$ python3 -q
>>> import numpy as np
>>> import numpy.linalg as la
>>> np.set_printoptions(precision=2, suppress=True, linewidth=140, floatmode="fixed")
>>> def tidy(a):
...     return np.round(a, 2) + 0
... 
>>> W0 = np.load("layer3.npy")
>>> W0
array([[-1,  0,  2, -2,  0, -1,  2],
       [ 1,  1,  0,  0, -3, -2, -1],
       [-1,  0,  0,  0, -1,  1,  1],
       [-2, -1,  2, -2,  1,  2,  2],
       [-1, -1,  0,  0,  3, -2,  0]])
>>> M2 = W0 / np.sqrt((W0 ** 2).mean(axis=1, keepdims=True))
>>> tidy(la.norm(M2, axis=1))
array([2.65, 2.65, 2.65, 2.65, 2.65])
>>> la.matrix_rank(W0 - W0.mean(axis=1, keepdims=True))
np.int64(5)
>>> G = W0.T @ W0
>>> (W0 @ W0.T).shape
(5, 5)
>>> np.trace(G), (W0 ** 2).sum()
(np.int64(71), np.int64(71))
>>> np.allclose(G, G.T)
True
>>> tidy(la.eigvalsh(G)[::-1])
array([38.41, 18.56, 12.22,  1.32,  0.49,  0.00,  0.00])
>>> np.diag(G)
array([ 8,  3,  8,  8, 20, 14, 10])
>>> tidy(la.norm(W0, axis=1))
array([3.74, 4.00, 2.00, 4.69, 3.87])
>>> tidy(la.norm(W0, axis=0))
array([2.83, 1.73, 2.83, 2.83, 4.47, 3.74, 3.16])
>>> theta = np.radians(60)
>>> Rm = np.eye(7)
>>> Rm[6, 6] = Rm[1, 1] = np.cos(theta)
>>> Rm[6, 1], Rm[1, 6] = -np.sin(theta), np.sin(theta)
>>> tidy(Rm)
array([[ 1.00,  0.00,  0.00,  0.00,  0.00,  0.00,  0.00],
       [ 0.00,  0.50,  0.00,  0.00,  0.00,  0.00,  0.87],
       [ 0.00,  0.00,  1.00,  0.00,  0.00,  0.00,  0.00],
       [ 0.00,  0.00,  0.00,  1.00,  0.00,  0.00,  0.00],
       [ 0.00,  0.00,  0.00,  0.00,  1.00,  0.00,  0.00],
       [ 0.00,  0.00,  0.00,  0.00,  0.00,  1.00,  0.00],
       [ 0.00, -0.87,  0.00,  0.00,  0.00,  0.00,  0.50]])
>>> M2 = W0 @ Rm.T
>>> tidy(np.abs(M2 - W0).max(axis=0))
array([0.00, 2.23, 0.00, 0.00, 0.00, 0.00, 1.00])
>>> tidy(M2)
array([[-1.00,  1.73,  2.00, -2.00,  0.00, -1.00,  1.00],
       [ 1.00, -0.37,  0.00,  0.00, -3.00, -2.00, -1.37],
       [-1.00,  0.87,  0.00,  0.00, -1.00,  1.00,  0.50],
       [-2.00,  1.23,  2.00, -2.00,  1.00,  2.00,  1.87],
       [-1.00, -0.50,  0.00,  0.00,  3.00, -2.00,  0.87]])
>>> np.allclose(la.norm(W0, axis=1), la.norm(M2, axis=1))
True
>>> X = np.load("w.npy")
>>> X
array([[0, 2, 5, 2, 0],
       [2, 1, 2, 2, 0],
       [4, 0, 1, 2, 2],
       [3, 2, 2, 5, 4],
       [3, 4, 4, 5, 5]])
>>> x = np.array([1, 1, 2, 1, 0])
>>> rhs = X @ x
>>> c, lr = np.zeros(5), 1 / la.norm(X, 2) ** 2
>>> for i in range(60):
...     c -= lr * X.T @ (X @ c - rhs)
...     if i % 10 == 0: print(i, round(la.norm(X @ c - rhs), 2))
... 
0 5.41
10 2.0
20 1.07
30 0.69
40 0.47
50 0.35
>>> tidy(la.cond(X))
np.float64(19.29)
>>> tidy(c)
array([0.86, 0.81, 2.05, 1.09, 0.10])
>>> P = np.triu(np.array([[3, 3, 3, -2, 2],
...     [1, -3, 3, 1, -2],
...     [-2, -1, 2, -2, -1],
...     [1, -1, -2, -1, -3],
...     [-1, 1, -1, -3, 2]]), 1) + np.eye(5)
>>> M2 = P @ X @ la.inv(P)
>>> la.matrix_rank(M2)
np.int64(5)
>>> tidy(np.poly(M2))
array([   1.00,  -12.00,  -20.00,  138.00, -207.00,  148.00])
>>> P @ X - X @ P
array([[ 18.00,   7.00,   7.00,  20.00,  23.00],
       [  9.00, -12.00, -12.00,   8.00,   6.00],
       [ -9.00, -20.00, -20.00,  -5.00, -14.00],
       [ -9.00, -21.00, -27.00,  -7.00,   0.00],
       [  0.00,  -9.00, -21.00,  10.00,  21.00]])
>>> np.trace(M2), np.trace(X)
(np.float64(12.0), np.int64(12))
>>> tidy(la.det(M2))
np.float64(-148.0)
>>> M2
array([[  18.00,  -45.00,   99.00,  293.00,  860.00],
       [  11.00,  -38.00,   80.00,  223.00,  651.00],
       [  -5.00,    7.00,  -13.00,  -56.00, -168.00],
       [  -6.00,    8.00,  -16.00,  -62.00, -185.00],
       [   3.00,   -5.00,   10.00,   36.00,  107.00]])
>>> M2.sum(axis=1)
array([1225.00,  927.00, -235.00, -261.00,  151.00])
>>> la.matrix_rank(M2)
np.int64(5)
>>> M2.shape
(5, 5)
>>> np.zeros(5, 5)
Traceback (most recent call last):
  File "<python-input-45>", line 1, in <module>
    np.zeros(5, 5)
    ~~~~~~~~^^^^^^
TypeError: Cannot interpret '5' as a data type
>>> tidy(la.norm(M2))
np.float64(1184.06)
>>> M2.mean(axis=0)
array([  4.20, -14.60,  32.00,  86.80, 253.00])
>>> np.count_nonzero(M2)
np.int64(25)
>>> tidy(la.svd(M2, compute_uv=False))
array([1184.01,   11.34,    1.64,    0.55,    0.01])
>>> tidy(la.norm(X, 1)), tidy(la.norm(X, np.inf))
(np.float64(16.0), np.float64(21.0))
>>> tidy(la.norm(X, 2))
np.float64(13.68)
>>> tidy(la.norm(X) ** 2 / la.norm(X, 2) ** 2)
np.float64(1.18)
>>> tidy(la.norm(X, "nuc"))
np.float64(23.14)
>>> tidy(la.norm(X, axis=1))
array([5.74, 3.61, 5.00, 7.62, 9.54])
>>> tidy(la.norm(X[0] - X[3]))
np.float64(6.56)
>>> F = np.load("sample4.npy")
>>> F
array([[0, 0, 0, 0, 0],
       [0, 0, 0, 0, 7],
       [0, 9, 0, 0, 0],
       [2, 0, 7, 0, 3],
       [0, 0, 0, 4, 0],
       [7, 2, 0, 0, 0],
       [0, 0, 0, 0, 0]])
>>> x = np.array([-2, -1, 2, 2, 1])
>>> rhs = F @ x
>>> c, lr = np.zeros(5), 1 / la.norm(F, 2) ** 2
>>> for i in range(60):
...     c -= lr * F.T @ (F @ c - rhs)
...     if i % 10 == 0: print(i, round(la.norm(F @ c - rhs), 2))
... 
0 11.09
10 0.99
20 0.15
30 0.02
40 0.0
50 0.0
>>> tidy(la.cond(F))
np.float64(2.4)
>>> tidy(c)
array([-2.00, -1.00,  2.00,  2.00,  1.00])
>>> q, Rm = la.qr(X)
>>> np.trace(q @ q.T)
np.float64(5.0)
>>> np.allclose(Rm.T @ Rm, X.T @ X)
True
>>> x = np.array([5, 1, 2, 2, 0])
>>> rhs = F @ x
>>> tidy(la.solve(F.T @ F, F.T @ rhs))
array([5.00, 1.00, 2.00, 2.00, 0.00])
>>> rhs
array([ 0,  0,  9, 24,  8, 37,  0])
>>> rng = np.random.default_rng(31289)
>>> rhs = rhs + 0.05 * rng.normal(size=7)
>>> tidy(rhs)
array([-0.06,  0.05,  8.99, 24.07,  8.02, 36.95, -0.05])
>>> c, *_ = la.lstsq(F, rhs)
>>> tidy(F.T @ (rhs - F @ c))
array([0.00, 0.00, 0.00, 0.00, 0.00])
>>> q, vecs = la.qr(F[:, :4])[0], la.qr(F[:, 4:])[0]
>>> sv = la.svd(q.T @ vecs, compute_uv=False)
>>> (sv > 0.9).sum()
np.int64(0)
>>> tidy(la.norm(q @ q.T - vecs @ vecs.T, 2))
np.float64(1.0)
>>> M2 = np.c_[F[:, :2] @ np.array([[-3, 1], [-1, 1]]), np.array([1, 1, 1, 0, 2, 1, 3])]
>>> M2
array([[  0,   0,   1],
       [  0,   0,   1],
       [ -9,   9,   1],
       [ -6,   2,   0],
       [  0,   0,   2],
       [-23,   9,   1],
       [  0,   0,   3]])
>>> tidy(la.norm(M2 - F @ la.lstsq(F, M2)[0], axis=0))
array([0.00, 0.00, 3.16])
>>> la.matrix_rank(M2)
np.int64(3)
>>> tidy(la.lstsq(F, M2[:, 0])[0])
array([-3.00, -1.00,  0.00,  0.00,  0.00])
>>> la.matrix_rank(np.c_[F, M2])
np.int64(6)
>>> tidy(la.norm(la.qr(F)[0].T @ M2, axis=0) ** 2 / ((M2 ** 2).sum(axis=0) + 1e-12))
array([1.00, 1.00, 0.41])
>>> K = np.array([[6.0, 6.0, -6.0], [6.0, 11.0, -9.0], [-6.0, -9.0, 11.0]])
>>> M2 = np.array([[1, 2, -2], [-1, 1, 3]])
>>> Z = np.kron(M2, K)
>>> la.matrix_rank(Z)
np.int64(6)
>>> left, sv, Vh = la.svd(F, full_matrices=False)
>>> tidy(left.T @ F @ Vh.T)
array([[9.60, 0.00, 0.00, 0.00, 0.00],
       [0.00, 8.85, 0.00, 0.00, 0.00],
       [0.00, 0.00, 6.75, 0.00, 0.00],
       [0.00, 0.00, 0.00, 5.38, 0.00],
       [0.00, 0.00, 0.00, 0.00, 4.00]])
>>> tidy(left.T @ left)
array([[1.00, 0.00, 0.00, 0.00, 0.00],
       [0.00, 1.00, 0.00, 0.00, 0.00],
       [0.00, 0.00, 1.00, 0.00, 0.00],
       [0.00, 0.00, 0.00, 1.00, 0.00],
       [0.00, 0.00, 0.00, 0.00, 1.00]])
>>> np.allclose(left * sv @ Vh, F)
True
>>> tidy(np.cumsum(sv ** 2) / np.sum(sv ** 2))
array([0.35, 0.65, 0.83, 0.94, 1.00])
>>> tidy(sv)
array([9.60, 8.85, 6.75, 5.38, 4.00])
>>> left.shape, sv.shape, Vh.shape
((7, 5), (5,), (5, 5))
>>> tidy(sv / sv[0])
array([1.00, 0.92, 0.70, 0.56, 0.42])
>>> M, _ = la.qr(np.array([[0.7, 1.3, -0.3], [-0.3, -0.4, 0.1], [-0.7, -1.0, 0.9]]))
>>> tidy(M)
array([[-0.68, -0.73,  0.08],
       [ 0.29, -0.37, -0.88],
       [ 0.68, -0.57,  0.46]])
>>> z = rng.permutation(3)
>>> z
array([0, 1, 2])
>>> M2 = M[z][:, z]
>>> tidy(np.trace(M2))
np.float64(-0.58)
>>> tidy(np.sort(np.abs(la.eigvals(M2))))
array([1.00, 1.00, 1.00])
>>> np.allclose(M2, M)
True
>>> tidy(la.det(M2)), tidy(la.det(M[z]))
(np.float64(1.0), np.float64(1.0))
>>> tidy(M2)
array([[-0.68, -0.73,  0.08],
       [ 0.29, -0.37, -0.88],
       [ 0.68, -0.57,  0.46]])
>>> tidy(np.abs(la.eigvals(M)).max())
np.float64(1.0)
>>> tidy((M - M.T) / 2)
array([[ 0.00, -0.51, -0.30],
       [ 0.51,  0.00, -0.15],
       [ 0.30,  0.15,  0.00]])
>>> tidy(np.trace(M))
np.float64(-0.58)
>>> tidy(la.det(M))
np.float64(1.0)
>>> A = np.load("block19.npy")
>>> A
array([[-0.82,  0.94, -0.91, -0.76, -0.28],
       [ 0.98, -1.00,  1.00,  0.99,  0.96],
       [ 0.75, -0.51,  0.96, -0.38, -0.85],
       [ 0.80, -0.89,  1.00,  0.48,  0.29],
       [-0.80,  0.97, -0.99, -0.91, -0.80],
       [ 0.98, -0.93, -0.60, -0.36, -0.99],
       [-0.03,  0.05, -0.47, -0.02, -0.05],
       [-0.33,  0.86,  0.74, -0.89, -0.87],
       [-0.77,  0.65, -0.30,  0.10,  0.79],
       [ 0.96, -0.96,  1.00,  0.35, -0.79],
       [-0.46,  0.92, -0.98, -0.92, -0.94]])
>>> def softmax(z):
...     e = np.exp(z - z.max(axis=-1, keepdims=True))
...     return e / e.sum(axis=-1, keepdims=True)
... 
>>> tidy(softmax(A[2] + -1))
array([0.33, 0.09, 0.41, 0.11, 0.07])
>>> scores = A @ A.T / np.sqrt(5)
>>> softmax(scores).round(6).argmax(axis=1)
array([4, 1, 9, 1, 4, 5, 4, 7, 8, 9, 4])
>>> q, vecs = la.qr(A[:, :4])[0], la.qr(A[:, 4:])[0]
>>> sv = la.svd(q.T @ vecs, compute_uv=False)
>>> tidy(sv)
array([0.95])
>>> left, sv, Vh = la.svd(A, full_matrices=False)
>>> np.allclose(left * sv @ Vh, A)
True
>>> tidy(np.cumsum(sv ** 2) / np.sum(sv ** 2))
array([0.65, 0.89, 0.99, 1.00, 1.00])
>>> (sv > 1e-8).sum()
np.int64(5)
>>> tidy(np.sqrt((sv ** 2).sum())), tidy(la.norm(A))
(np.float64(5.73), np.float64(5.73))
>>> left.shape, sv.shape, Vh.shape
((11, 5), (5,), (5, 5))
>>> tidy(sv)
array([4.63, 2.82, 1.79, 0.43, 0.24])
>>> tidy(sv / sv[0])
array([1.00, 0.61, 0.39, 0.09, 0.05])
>>> M2 = np.c_[A[:, :3] @ np.array([[1, 1, 2], [2, 1, 0], [0, 3, -2]]), np.array([-1, -1, 1, 2, -3, 1, -1, 3, 3, 2, -1])]
>>> tidy(M2)
array([[ 1.06, -2.61,  0.18, -1.00],
       [-1.02,  2.98, -0.04, -1.00],
       [-0.27,  3.12, -0.42,  1.00],
       [-0.98,  2.91, -0.40,  2.00],
       [ 1.14, -2.80,  0.38, -3.00],
       [-0.88, -1.75,  3.16,  1.00],
       [ 0.07, -1.39,  0.88, -1.00],
       [ 1.39,  2.75, -2.14,  3.00],
       [ 0.53, -1.02, -0.94,  3.00],
       [-0.96,  3.00, -0.08,  2.00],
       [ 1.38, -2.48,  1.04, -1.00]])
>>> tidy(la.norm(M2 - A @ la.lstsq(A, M2)[0], axis=0))
array([0.00, 0.00, 0.00, 4.98])
>>> x = np.array([3, 3, 1, 3, 1])
>>> rhs = A @ x
>>> tidy(la.solve(A.T @ A, A.T @ rhs))
array([3.00, 3.00, 1.00, 3.00, 1.00])
>>> tidy(rhs)
array([-3.11,  4.87, -0.31,  2.46, -4.01, -2.52, -0.52, -1.21,  0.43,  1.26, -3.30])
>>> tidy(la.lstsq(A, rhs)[0])
array([3.00, 3.00, 1.00, 3.00, 1.00])
>>> rhs = rhs + 0.05 * rng.normal(size=11)
>>> tidy(rhs)
array([-3.16,  4.91, -0.28,  2.46, -4.05, -2.51, -0.52, -1.25,  0.36,  1.28, -3.24])
>>> c, *_ = la.lstsq(A, rhs)
>>> c.round()
array([3.00, 3.00, 1.00, 3.00, 1.00])
>>> tidy(la.norm(rhs - A @ c))
np.float64(0.08)
>>> tidy(A.T @ (rhs - A @ c))
array([0.00, 0.00, 0.00, 0.00, 0.00])
>>> [round(float(la.norm(la.solve(A.T @ A + lam * np.eye(5), A.T @ rhs))), 2) for lam in (0, 1, 10, 100)]
[5.64, 2.12, 1.29, 0.31]
